In [1]: import numpy as np

In [2]: import numpy.linalg as la

In [3]: np.set_printoptions(precision=2, suppress=True, linewidth=120)

In [4]: arr = np.load("data.npy")

In [5]: print(arr)
[[ 1  0  0  0  0  0  0  0  0  0  0]
 [ 3 -2  0  0  0  0  0  0  0  0  0]
 [-2  2 -3  0  0  0  0  0  0  0  0]
 [ 2  2  1  3  0  0  0  0  0  0  0]
 [-2 -2 -1  3  3  0  0  0  0  0  0]
 [-3 -2 -3  1 -3  0  0  0  0  0  0]
 [ 3  1  3 -1 -2 -3 -3  0  0  0  0]
 [-1  1  2  2 -3 -3 -2  0  0  0  0]
 [-2  0 -3 -1 -1 -3 -1  1  1  0  0]
 [-2 -2 -1 -2 -2  3 -2  1  3 -1  0]
 [ 3 -3  0  0 -1  1  2 -3  2 -3  1]]

In [6]: # rank 10

In [7]: rng = np.random.default_rng(873290)

In [8]: idx = rng.permutation(11)

In [9]: print(idx)
[ 9  6  5  7  3  0  4  8  2  1 10]

In [10]: Y = arr[idx][:, idx]

In [11]: print(Y)
[[-1 -2  3  1 -2 -2 -2  3 -1 -2  0]
 [ 0 -3 -3  0 -1  3 -2  0  3  1  0]
 [ 0  0  0  0  1 -3 -3  0 -3 -2  0]
 [ 0 -2 -3  0  2 -1 -3  0  2  1  0]
 [ 0  0  0  0  3  2  0  0  1  2  0]
 [ 0  0  0  0  0  1  0  0  0  0  0]
 [ 0  0  0  0  3 -2  3  0 -1 -2  0]
 [ 0 -1 -3  1 -1 -2 -1  1 -3  0  0]
 [ 0  0  0  0  0 -2  0  0 -3  2  0]
 [ 0  0  0  0  0  3  0  0  0 -2  0]
 [-3  2  1 -3  0  3 -1  2  0 -3  1]]

In [12]: print(np.sort(np.abs(la.eigvals(Y))))
[0. 0. 1. 1. 1. 1. 2. 3. 3. 3. 3.]

In [13]: print(np.diag(Y))
[-1 -3  0  0  3  1  3  1 -3 -2  1]

In [14]: print(np.allclose(Y, arr))
False

In [15]: print(np.prod(np.diag(arr)), round(float(la.det(arr)), 2))
0 0.0

In [16]: print((arr + arr.T) / 2)
[[ 1.   1.5 -1.   1.  -1.  -1.5  1.5 -0.5 -1.  -1.   1.5]
 [ 1.5 -2.   1.   1.  -1.  -1.   0.5  0.5  0.  -1.  -1.5]
 [-1.   1.  -3.   0.5 -0.5 -1.5  1.5  1.  -1.5 -0.5  0. ]
 [ 1.   1.   0.5  3.   1.5  0.5 -0.5  1.  -0.5 -1.   0. ]
 [-1.  -1.  -0.5  1.5  3.  -1.5 -1.  -1.5 -0.5 -1.  -0.5]
 [-1.5 -1.  -1.5  0.5 -1.5  0.  -1.5 -1.5 -1.5  1.5  0.5]
 [ 1.5  0.5  1.5 -0.5 -1.  -1.5 -3.  -1.  -0.5 -1.   1. ]
 [-0.5  0.5  1.   1.  -1.5 -1.5 -1.   0.   0.5  0.5 -1.5]
 [-1.   0.  -1.5 -0.5 -0.5 -1.5 -0.5  0.5  1.   1.5  1. ]
 [-1.  -1.  -0.5 -1.  -1.   1.5 -1.   0.5  1.5 -1.  -1.5]
 [ 1.5 -1.5  0.   0.  -0.5  0.5  1.  -1.5  1.  -1.5  1. ]]

In [17]: print(np.sort(np.abs(la.eigvals(arr))))
[0. 0. 1. 1. 1. 1. 2. 3. 3. 3. 3.]

In [18]: assert arr == arr.T
---------------------------------------------------------------------------
ValueError                                Traceback (most recent call last)
Cell In[18], line 1
----> 1 assert arr == arr.T

ValueError: The truth value of an array with more than one element is ambiguous. Use a.any() or a.all()
